In [1]: import numpy as np

In [2]: np.set_printoptions(precision=3, suppress=True, linewidth=120)

In [3]: rnd = lambda a: np.round(a, 3) + 0

In [4]: E = np.loadtxt("case16.csv", delimiter=",")

In [5]: print(E)
[[3. 0. 0. 0.]
 [0. 3. 2. 0.]
 [0. 2. 3. 0.]
 [0. 0. 0. 3.]]

In [6]: # 3 blocks once reordered

In [7]: q, V = np.linalg.qr(E[:, :3])[0], np.linalg.qr(E[:, 3:])[0]

In [8]: sigma = np.linalg.svd(q.T @ V, compute_uv=False)

In [9]: print(np.degrees(np.arccos(sigma.clip(0, 1))))
[90.]

In [10]: print((sigma > 0.9).sum())
0

In [11]: evals, V = np.linalg.eig(E)

In [12]: print(rnd(np.sort(np.linalg.eigvals(np.linalg.inv(E)))))
[0.2   0.333 0.333 1.   ]

In [13]: print(rnd(E @ V[:, 0] - evals[0] * V[:, 0]))
[0. 0. 0. 0.]

In [14]: rng = np.random.default_rng(4078)

In [15]: labels = rng.permutation(4)

In [16]: Y = E[:, labels] * rng.choice([-1, 1], 4)

In [17]: print(Y)
[[ 0. -0.  3. -0.]
 [ 3. -0.  0. -2.]
 [ 2. -0.  0. -3.]
 [ 0. -3.  0. -0.]]

In [18]: Uu, _, Vh = np.linalg.svd(E.T @ Y)

In [19]: print(labels)
[1 3 0 2]

In [20]: print(rnd(np.linalg.lstsq(E, Y)[0]))
[[ 0.  0.  1.  0.]
 [ 1.  0.  0.  0.]
 [ 0.  0.  0. -1.]
 [ 0. -1.  0.  0.]]

In [21]: evals, V = np.linalg.eigh(E)

In [22]: print(rnd(V.T @ V))
[[1. 0. 0. 0.]
 [0. 1. 0. 0.]
 [0. 0. 1. 0.]
 [0. 0. 0. 1.]]

In [23]: print(rnd(np.linalg.eigvalsh(E + 5 * np.eye(4))))
[ 6.  8.  8. 10.]

In [24]: print(rnd(V.T @ E @ V))
[[1. 0. 0. 0.]
 [0. 3. 0. 0.]
 [0. 0. 3. 0.]
 [0. 0. 0. 5.]]

In [25]: print(evals.sum(), np.trace(E))
12.0 12.0

In [26]: print((evals > 1e-8).sum(), (evals < -1e-8).sum())
4 0

In [27]: Y = np.array([[2, -1], [2, 2]])

In [28]: W2 = np.array([[0, -2], [0, 2]])

In [29]: data = np.kron(Y, W2)

In [30]: print(data)
[[ 0 -4  0  2]
 [ 0  4  0 -2]
 [ 0 -4  0 -4]
 [ 0  4  0  4]]

In [31]: # rows and columns are dependent

In [32]: Uu, sigma, Vh = np.linalg.svd(data)

In [33]: V = Vh[:(sigma > 1e-8).sum()]

In [34]: x0 = data[2] + -3 * data[3] + rng.integers(2) * np.eye(4)[0]

In [35]: print(x0)
[  0. -16.   0. -16.]

In [36]: print(rnd(V.T @ V))
[[0. 0. 0. 0.]
 [0. 1. 0. 0.]
 [0. 0. 0. 0.]
 [0. 0. 0. 1.]]

In [37]: print(rnd(np.diag(V.T @ V)))
[0. 1. 0. 1.]

In [38]: Uu, sigma, Vh = np.linalg.svd(data)

In [39]: print(np.argmax(sigma[:-1] / (sigma[1:] + 1e-6)) + 1)
2

In [40]: print(rnd(sigma))
[8.485 5.657 0.    0.   ]

In [41]: Y = Uu[:, :2] @ np.diag(sigma[:2]) @ Vh[:2]

In [42]: print(rnd(Y))
[[ 0. -4.  0.  2.]
 [ 0.  4.  0. -2.]
 [ 0. -4.  0. -4.]
 [ 0.  4.  0.  4.]]

In [43]: w1 = np.array([[2, -1, 0], [0, 0, 2], [1, 1, -2], [0, -2, -2]])

In [44]: b = np.array([2, -1, 0])

In [45]: act = np.maximum(data @ w1 + b, 0)

In [46]: print((act > 0).mean(axis=0))
[1.   0.5  0.25]

In [47]: print(np.linalg.matrix_rank(act))
3

In [48]: W2 = np.array([[2, 3], [1, -3], [3, 2]])

In [49]: print(act @ W2)
[[  4   6]
 [ 43  21]
 [ 11 -15]
 [  4   6]]

In [50]: print(np.allclose(data[:-1].T @ np.linalg.lstsq(data[:-1].T, data[-1])[0], data[-1]))
True

In [51]: print(np.abs(np.diag(np.linalg.qr(data)[1])) > 1e-9)
[False  True False  True]

In [52]: print(np.linalg.lstsq(data[:-1].T, data[-1])[2])
2

In [53]: print(rnd(np.trace(np.linalg.pinv(data) @ data)))
2.0

In [54]: print(rnd(data @ np.linalg.pinv(data) @ data))
[[ 0. -4.  0.  2.]
 [ 0.  4.  0. -2.]
 [ 0. -4.  0. -4.]
 [ 0.  4.  0.  4.]]

In [55]: print(np.unique(data.round(6), axis=0).shape)
(4, 4)

In [56]: Y = np.array([[-1, -1, -2], [2, -1, -2]])

In [57]: X = Y.T @ Y

In [58]: print(X)
[[ 5 -1 -2]
 [-1  2  4]
 [-2  4  8]]

In [59]: # null space of dimension 1

In [60]: print(rnd(X.mean(axis=0)))
[0.667 1.667 3.333]

In [61]: print(X.sum(axis=1))
[ 2  5 10]

In [62]: print(rnd(np.linalg.norm(X)))
11.619

In [63]: print(np.count_nonzero(X))
9

In [64]: np.zeros(3, 3)
TypeError: Cannot interpret '3' as a data type


In [65]: print(X - X[0])
[[ 0  0  0]
 [-6  3  6]
 [-7  5 10]]

In [66]: print(np.unravel_index(np.abs(X).argmax(), X.shape))
(np.int64(2), np.int64(2))

In [67]: X[:, 3]
IndexError: index 3 is out of bounds for axis 1 with size 3


In [68]: print(X.shape)
(3, 3)

In [69]: m1 = np.load("mat.npy")

In [70]: print(rnd(m1))
[[ 1.103  1.358  0.97 ]
 [ 1.358 -1.406  0.424]
 [ 0.97   0.424 -1.697]]

In [71]: proj = np.triu(np.array([[0, 3, -3], [-3, -2, 2], [1, 2, -3]]), 1) + np.eye(3)

In [72]: Y = proj @ m1 @ np.linalg.inv(proj)

In [73]: print(rnd(Y))
[[  2.267 -10.933  36.   ]
 [  3.297 -10.448  27.818]
 [  0.97   -2.485   6.182]]

In [74]: print(rnd(np.trace(Y)), rnd(np.trace(m1)))
-2.0 -2.0

In [75]: arr = np.loadtxt("run3.csv", delimiter=",")

In [76]: print(arr)
[[-28.529   6.092 -42.098]
 [-26.027   6.22  -38.828]
 [-25.903   6.225 -38.664]
 [-18.502   6.322 -28.675]
 [-18.37    6.318 -28.492]
 [-15.877   6.22  -24.985]
 [-13.796   6.066 -21.985]
 [ -9.741   5.503 -15.877]
 [ -7.346   4.916 -12.036]
 [ -4.567   3.772  -7.213]
 [ -2.776   2.475  -3.775]
 [ -2.418   2.117  -3.059]
 [ -1.339   0.862  -1.097]
 [ -0.766   0.33   -0.447]
 [ -0.759   0.324  -0.441]
 [ -0.441   0.141  -0.215]
 [ -0.217   0.056  -0.095]
 [  0.24   -0.035   0.088]
 [  2.343   0.277   0.58 ]
 [  4.764   1.158   1.086]
 [ 11.056   4.051   2.748]
 [ 18.974   8.001   5.379]
 [ 23.071  10.083   6.897]
 [ 37.041  17.225  12.609]
 [ 44.024  20.794  15.689]]

In [77]: cen = arr - arr.mean(axis=0)

In [78]: Uu, sigma, Vh = np.linalg.svd(cen, full_matrices=False)

In [79]: print(rnd(sigma))
[116.784  35.222   4.448]

In [80]: print(rnd((sigma ** 2).sum() ** 2 / (sigma ** 4).sum()))
1.184

In [81]: print(np.abs(Vh[0]).argmax())
0

In [82]: print(np.linalg.matrix_rank(cen))
3

In [83]: print(rnd(Vh[0] * np.sign(Vh[0, np.abs(Vh[0]).argmax()])))
[0.742 0.075 0.666]

In [84]: print((np.sign(Uu[:, 0]) == np.sign(Uu[0, 0])).astype(int))
[1 1 1 1 1 1 1 1 1 1 0 0 0 0 0 0 0 0 0 0 0 0 0 0 0]
